$ ipython --no-banner

In [1]: import numpy as np

In [2]: from numpy import linalg as LA

In [3]: np.set_printoptions(precision=2, suppress=True, linewidth=200, floatmode="fixed")

In [4]: feats = np.load("case17.npy")

In [5]: feats
Out[5]: 
array([[-0.71,  0.59, -0.66],
       [ 0.62, -0.54,  0.62],
       [-0.44,  0.60, -0.73],
       [-0.71,  0.59, -0.66],
       [ 0.94, -0.55,  0.48],
       [ 0.31, -0.02, -0.04],
       [-0.95,  0.83, -0.88],
       [-0.92,  0.38, -0.24],
       [ 1.00, -0.97,  0.98],
       [ 0.96, -0.77,  0.79],
       [ 0.77,  0.60, -0.85],
       [ 0.65, -0.52,  0.59],
       [ 0.52, -0.89,  0.96],
       [ 0.94, -0.96,  0.99],
       [ 0.12, -0.69,  0.83],
       [-0.79,  0.72, -0.79],
       [ 0.66, -0.62,  0.71],
       [ 0.87, -0.91,  0.96],
       [-0.79,  0.64, -0.71],
       [-0.96,  0.95, -0.98],
       [ 0.19, -0.22,  0.27],
       [ 0.25, -0.33,  0.41],
       [ 0.50, -0.48,  0.56],
       [ 0.57, -0.84,  0.93],
       [-0.89,  0.02,  0.27],
       [-0.63,  0.63, -0.73],
       [-0.36,  0.41, -0.51],
       [-0.96,  0.90, -0.94],
       [ 0.10, -0.60,  0.76],
       [-0.64,  0.14, -0.04],
       [ 0.75,  0.49, -0.76]])

In [6]: proj = feats @ LA.solve(feats.T @ feats, feats.T)

In [7]: np.round(LA.eigvalsh(proj), 2) + 0
Out[7]: array([0.00, 0.00, 0.00, 0.00, 0.00, 0.00, 0.00, 0.00, 0.00, 0.00, 0.00, 0.00, 0.00, 0.00, 0.00, 0.00, 0.00, 0.00, 0.00, 0.00, 0.00, 0.00, 0.00, 0.00, 0.00, 0.00, 0.00, 0.00, 1.00, 1.00, 1.00])

In [8]: np.allclose(proj @ proj, proj)
Out[8]: True

In [9]: np.diag(proj)
Out[9]: array([0.07, 0.07, 0.07, 0.07, 0.08, 0.02, 0.06, 0.13, 0.12, 0.06, 0.38, 0.07, 0.14, 0.10, 0.09, 0.06, 0.07, 0.07, 0.08, 0.09, 0.01, 0.03, 0.05, 0.07, 0.34, 0.07, 0.06, 0.07, 0.06, 0.05, 0.26])

In [10]: Xs = feats - feats.mean(axis=0)

In [11]: V = LA.svd(Xs)[2][:2]

In [12]: other = Xs - Xs @ V.T @ V

In [13]: round(float(LA.norm(other) / LA.norm(Xs)), 2)
Out[13]: 0.02

In [14]: np.round(np.cov(Xs @ V.T, rowvar=False), 2) + 0
Out[14]: 
array([[1.31, 0.00],
       [0.00, 0.17]])

In [15]: (Xs @ V.T).std(axis=0)
Out[15]: array([1.13, 0.40])

In [16]: arr = np.load("data.npy")

In [17]: arr
Out[17]: 
array([[ 2.47, -1.70, -0.11],
       [-2.34,  0.83, -1.68],
       [ 1.98, -1.88, -1.25],
       [ 2.13, -0.53,  2.05],
       [ 1.70, -0.06,  2.47],
       [-0.38, -0.98, -2.81],
       [-0.38, -0.98, -2.81],
       [ 2.18, -0.60,  1.97],
       [ 2.29, -0.75,  1.79],
       [ 2.30, -0.77,  1.76],
       [-0.37, -0.99, -2.81],
       [ 2.32, -0.79,  1.73],
       [-1.78,  0.14, -2.41],
       [-1.48, -0.15, -2.60],
       [-2.27,  1.83,  0.69],
       [ 2.30, -1.82, -0.62],
       [-0.09, -1.16, -2.77],
       [ 2.48, -1.10,  1.29],
       [-2.35,  0.84, -1.67],
       [-1.89,  1.88,  1.38],
       [-2.36,  0.86, -1.64],
       [-0.98,  1.67,  2.29],
       [-0.34, -1.00, -2.81],
       [ 2.55, -1.36,  0.81],
       [-2.31,  0.78, -1.75]])

In [18]: [round(float(x), 2) for x in LA.svd(arr, compute_uv=False)[:3]]
Out[18]: [12.18, 8.76, 0.0]

In [19]: LA.matrix_rank(arr, rtol=0.1)
Out[19]: np.int64(2)

In [20]: A = np.load("test10.npy")

In [21]: A
Out[21]: 
array([[-0.10,  0.90, -1.50,  0.60, 19.00, -1.60, -1.40],
       [ 1.00,  1.20,  0.40,  0.50,  2.00, -1.00,  1.20],
       [ 1.00,  0.30, -1.70, -0.10, -2.00, -0.60,  1.40],
       [ 1.40, -0.30, -0.10, -0.20, -3.00,  0.20,  1.50],
       [-1.30,  0.10, -0.80, -0.10,  4.00,  0.80,  1.80],
       [ 2.10, -1.60, -0.70, -0.30,  3.00,  1.40,  0.10]])

In [22]: t = np.radians(120)

In [23]: Rm = np.eye(7)

In [24]: Rm[5, 5] = Rm[2, 2] = np.cos(t)

In [25]: Rm[5, 2], Rm[2, 5] = -np.sin(t), np.sin(t)

In [26]: Rm
Out[26]: 
array([[ 1.00,  0.00,  0.00,  0.00,  0.00,  0.00,  0.00],
       [ 0.00,  1.00,  0.00,  0.00,  0.00,  0.00,  0.00],
       [ 0.00,  0.00, -0.50,  0.00,  0.00,  0.87,  0.00],
       [ 0.00,  0.00,  0.00,  1.00,  0.00,  0.00,  0.00],
       [ 0.00,  0.00,  0.00,  0.00,  1.00,  0.00,  0.00],
       [ 0.00,  0.00, -0.87,  0.00,  0.00, -0.50,  0.00],
       [ 0.00,  0.00,  0.00,  0.00,  0.00,  0.00,  1.00]])

In [27]: other = A @ Rm.T

In [28]: round(LA.det(Rm), 2), np.trace(Rm)
Out[28]: (np.float64(1.0), np.float64(4.0))

In [29]: LA.svd(A, compute_uv=False), LA.svd(other, compute_uv=False)
Out[29]: 
(array([20.23,  3.75,  3.12,  2.64,  1.66,  0.22]),
 array([20.23,  3.75,  3.12,  2.64,  1.66,  0.22]))

In [30]: np.allclose(A @ A.T, other @ other.T)
Out[30]: True

In [31]: x0 = np.array([-6, -7, -9, -7, -7, 5, -7])

In [32]: h1 = np.maximum(A @ x0, 0)

In [33]: h1
Out[33]: array([0.00, 0.00, 9.10, 7.50, 0.00, 0.00])

In [34]: np.maximum(A @ (3 * x0), 0)
Out[34]: array([ 0.00,  0.00, 27.30, 22.50,  0.00,  0.00])

In [35]: Uu, sig, Vh = LA.svd(A, full_matrices=False)

In [36]: np.allclose(Uu * sig @ Vh, A)
Out[36]: True

In [37]: np.abs(Vh[0])
Out[37]: array([0.01, 0.04, 0.07, 0.03, 0.99, 0.06, 0.06])

In [38]: np.round(Uu.T @ A @ Vh.T, 2) + 0
Out[38]: 
array([[20.23,  0.00,  0.00,  0.00,  0.00,  0.00],
       [ 0.00,  3.75,  0.00,  0.00,  0.00,  0.00],
       [ 0.00,  0.00,  3.12,  0.00,  0.00,  0.00],
       [ 0.00,  0.00,  0.00,  2.64,  0.00,  0.00],
       [ 0.00,  0.00,  0.00,  0.00,  1.66,  0.00],
       [ 0.00,  0.00,  0.00,  0.00,  0.00,  0.22]])

In [39]: np.round(Vh @ Vh.T, 2) + 0
Out[39]: 
array([[1.00, 0.00, 0.00, 0.00, 0.00, 0.00],
       [0.00, 1.00, 0.00, 0.00, 0.00, 0.00],
       [0.00, 0.00, 1.00, 0.00, 0.00, 0.00],
       [0.00, 0.00, 0.00, 1.00, 0.00, 0.00],
       [0.00, 0.00, 0.00, 0.00, 1.00, 0.00],
       [0.00, 0.00, 0.00, 0.00, 0.00, 1.00]])

In [40]: Q, V = LA.qr(feats[:, :2])[0], LA.qr(feats[:, 2:])[0]

In [41]: sig = LA.svd(Q.T @ V, compute_uv=False)

In [42]: (sig > 0.9).sum()
Out[42]: np.int64(1)

In [43]: sig
Out[43]: array([1.00])

In [44]: Q, _ = LA.qr(np.array([[0.3, 0.2, 0.3, 0.5, 0.4],
    ...:     [0.7, -0.3, -1.5, 1.0, 0.3],
    ...:     [0.2, -0.4, -0.4, 1.2, 0.2],
    ...:     [1.5, 1.0, -1.9, -0.9, 1.9],
    ...:     [1.0, -0.5, 0.6, -0.2, -0.2]]))

In [45]: mat = Q[:, :5]

In [46]: mat
Out[46]: 
array([[-0.15,  0.12,  0.36,  0.84, -0.34],
       [-0.36, -0.37, -0.67,  0.06, -0.53],
       [-0.10, -0.37, -0.29,  0.46,  0.75],
       [-0.76,  0.60, -0.10, -0.09,  0.21],
       [-0.51, -0.59,  0.57, -0.25,  0.01]])

In [47]: x0 = np.array([0, 0, 1, 0, 2])

In [48]: round(LA.norm(x0), 2), np.round(LA.norm(mat @ x0), 2)
Out[48]: (np.float64(2.24), np.float64(2.24))

In [49]: np.abs(LA.eigvals(mat))
Out[49]: array([1.00, 1.00, 1.00, 1.00, 1.00])

In [50]: LA.inv(mat)
Out[50]: 
array([[-0.15, -0.36, -0.10, -0.76, -0.51],
       [ 0.12, -0.37, -0.37,  0.60, -0.59],
       [ 0.36, -0.67, -0.29, -0.10,  0.57],
       [ 0.84,  0.06,  0.46, -0.09, -0.25],
       [-0.34, -0.53,  0.75,  0.21,  0.01]])

In [51]: np.sort(np.abs(np.degrees(np.angle(LA.eigvals(mat)))))
Out[51]: array([  0.00,  87.03,  87.03, 179.14, 179.14])

In [52]: proj = np.triu(np.array([[2, -2, 1, 1, -2],
    ...:     [1, -2, 0, -1, 3],
    ...:     [-2, 3, 0, -2, -2],
    ...:     [-3, -3, -1, 0, 0],
    ...:     [2, 0, -3, 0, -1]]), 1) + np.eye(5)

In [53]: other = proj @ mat @ LA.inv(proj)

In [54]: LA.matrix_rank(other)
Out[54]: np.int64(5)

In [55]: W = np.array([[3, 0], [-1, -1], [-2, 2]])

In [56]: beta = np.array([-9, -2])

In [57]: act = np.maximum(arr @ W + beta, 0)

In [58]: (act > 0).mean(axis=0)
Out[58]: array([0.12, 0.36])

In [59]: act
Out[59]: 
array([[0.32, 0.00],
       [0.00, 0.00],
       [1.31, 0.00],
       [0.00, 2.62],
       [0.00, 3.00],
       [0.00, 0.00],
       [0.00, 0.00],
       [0.00, 2.54],
       [0.00, 2.32],
       [0.00, 2.30],
       [0.00, 0.00],
       [0.00, 2.26],
       [0.00, 0.00],
       [0.00, 0.00],
       [0.00, 0.00],
       [0.97, 0.00],
       [0.00, 0.00],
       [0.00, 1.67],
       [0.00, 0.00],
       [0.00, 0.00],
       [0.00, 0.00],
       [0.00, 0.92],
       [0.00, 0.00],
       [0.00, 0.97],
       [0.00, 0.00]])

In [60]: Z = np.array([[1, 1], [3, 1]])

In [61]: act @ Z
Out[61]: 
array([[0.32, 0.32],
       [0.00, 0.00],
       [1.31, 1.31],
       [7.86, 2.62],
       [8.99, 3.00],
       [0.00, 0.00],
       [0.00, 0.00],
       [7.61, 2.54],
       [6.97, 2.32],
       [6.89, 2.30],
       [0.00, 0.00],
       [6.78, 2.26],
       [0.00, 0.00],
       [0.00, 0.00],
       [0.00, 0.00],
       [0.97, 0.97],
       [0.00, 0.00],
       [5.02, 1.67],
       [0.00, 0.00],
       [0.00, 0.00],
       [0.00, 0.00],
       [2.75, 0.92],
       [0.00, 0.00],
       [2.92, 0.97],
       [0.00, 0.00]])

In [62]: E = np.load("m.npy")

In [63]: E
Out[63]: 
array([[-0.50,  1.90, -2.00, -0.70,  0.40, -1.70, -0.50,  0.40,  1.70, -0.70],
       [ 0.70, -1.80, -0.20, -1.10,  0.60, -0.60, -0.50, -0.60, -0.90, -0.80],
       [ 2.00,  1.10, -1.30, -0.90,  0.50, -1.60, -0.10, -0.40,  0.00,  0.60],
       [-1.70,  0.00,  0.90, -0.10,  0.20,  1.60, -1.20, -0.60,  0.50,  0.40],
       [-0.70,  2.10,  1.10, -0.90,  0.70,  0.60,  0.30, -0.30, -0.30, -0.20],
       [ 0.00,  0.60,  0.70,  1.10,  0.30, -0.10,  2.50, -0.90,  1.10,  0.40],
       [ 0.73, -2.04, -0.29, -1.20,  0.44, -0.38, -0.98, -0.54, -0.96, -1.00],
       [ 1.00,  1.30, -1.70, -1.20,  0.40, -0.60,  0.70,  1.80, -0.60, -0.20],
       [-0.90, -0.80, -1.70, -0.30,  0.90, -1.30, -1.50,  1.10, -0.60, -1.10],
       [-1.30, -0.10,  1.70, -0.50,  0.20,  1.00,  0.90, -2.60, -0.30,  0.60],
       [-1.10,  1.50, -1.40, -0.20,  0.00, -0.90,  1.30,  0.80, -0.80, -1.40]])

In [64]: rng = np.random.default_rng(40442)

In [65]: other = E + rng.integers(-2, 3, (11, 9)) @ rng.integers(-2, 3, (9, 10))

In [66]: other
Out[66]: 
array([[-12.50,   0.90,   4.00,   5.30,  -0.60,   1.30,  -3.50,  -2.60,  10.70,  -0.70],
       [  6.70,   1.20,  -4.20,  -8.10,  -0.40,  -6.60,  11.50,  -5.60,  -9.90,   5.20],
       [ -3.00,   8.10,  -3.30,  -1.90, -10.50,   2.40,   1.90, -15.40,  -9.00,  -0.40],
       [  2.30,   2.00,  -5.10,  -1.10,   0.20,  -4.40,   5.80,  -5.60,  -7.50,  -1.60],
       [  9.30,   0.10,   2.10,   0.10,   1.70,   3.60,   1.30,   3.70,  -3.30,  -1.20],
       [  5.00,   0.60,  -1.30,  -3.90,  -0.70,  -4.10,   7.50,  -0.90,  -3.90,   2.40],
       [  5.73, -10.04, -12.29,   6.80,   7.44, -16.38,  11.02,  -5.54,  -4.96,   5.00],
       [  5.00,   8.30,   8.30,  -6.20,   4.40,   3.40,  -3.30,   8.80,  -1.60,  -4.20],
       [ -2.90,  -5.80,   3.30,   4.70,  -3.10,  -2.30,   0.50,   1.10,   5.40,  -0.10],
       [ -1.30,  -5.10,   4.70,   3.50,  -5.80,   8.00,  -6.10,  -1.60,   4.70,   7.60],
       [-13.10,  -1.50,  -6.40,  -1.20,  -2.00,   1.10,  -6.70,   1.80,   9.20,   3.60]])

In [67]: np.round(LA.svd(other - E, compute_uv=False), 2) + 0
Out[67]: array([41.25, 27.97, 25.71, 14.65, 13.56, 10.22,  5.55,  2.97,  1.02,  0.00])

In [68]: other - E
Out[68]: 
array([[-12.00,  -1.00,   6.00,   6.00,  -1.00,   3.00,  -3.00,  -3.00,   9.00,   0.00],
       [  6.00,   3.00,  -4.00,  -7.00,  -1.00,  -6.00,  12.00,  -5.00,  -9.00,   6.00],
       [ -5.00,   7.00,  -2.00,  -1.00, -11.00,   4.00,   2.00, -15.00,  -9.00,  -1.00],
       [  4.00,   2.00,  -6.00,  -1.00,   0.00,  -6.00,   7.00,  -5.00,  -8.00,  -2.00],
       [ 10.00,  -2.00,   1.00,   1.00,   1.00,   3.00,   1.00,   4.00,  -3.00,  -1.00],
       [  5.00,   0.00,  -2.00,  -5.00,  -1.00,  -4.00,   5.00,   0.00,  -5.00,   2.00],
       [  5.00,  -8.00, -12.00,   8.00,   7.00, -16.00,  12.00,  -5.00,  -4.00,   6.00],
       [  4.00,   7.00,  10.00,  -5.00,   4.00,   4.00,  -4.00,   7.00,  -1.00,  -4.00],
       [ -2.00,  -5.00,   5.00,   5.00,  -4.00,  -1.00,   2.00,   0.00,   6.00,   1.00],
       [  0.00,  -5.00,   3.00,   4.00,  -6.00,   7.00,  -7.00,   1.00,   5.00,   7.00],
       [-12.00,  -3.00,  -5.00,  -1.00,  -2.00,   2.00,  -8.00,   1.00,  10.00,   5.00]])

In [69]: np.poly(mat)
Out[69]: array([ 1.00,  0.90, -0.10,  0.10, -0.90, -1.00])

In [70]: round(LA.det(mat.T), 2)
Out[70]: np.float64(1.0)

In [71]: np.round(np.einsum("ij,ji->", mat, mat), 2)
Out[71]: np.float64(1.01)

In [72]: round(float(LA.det(mat[::-1])), 2)
Out[72]: 1.0
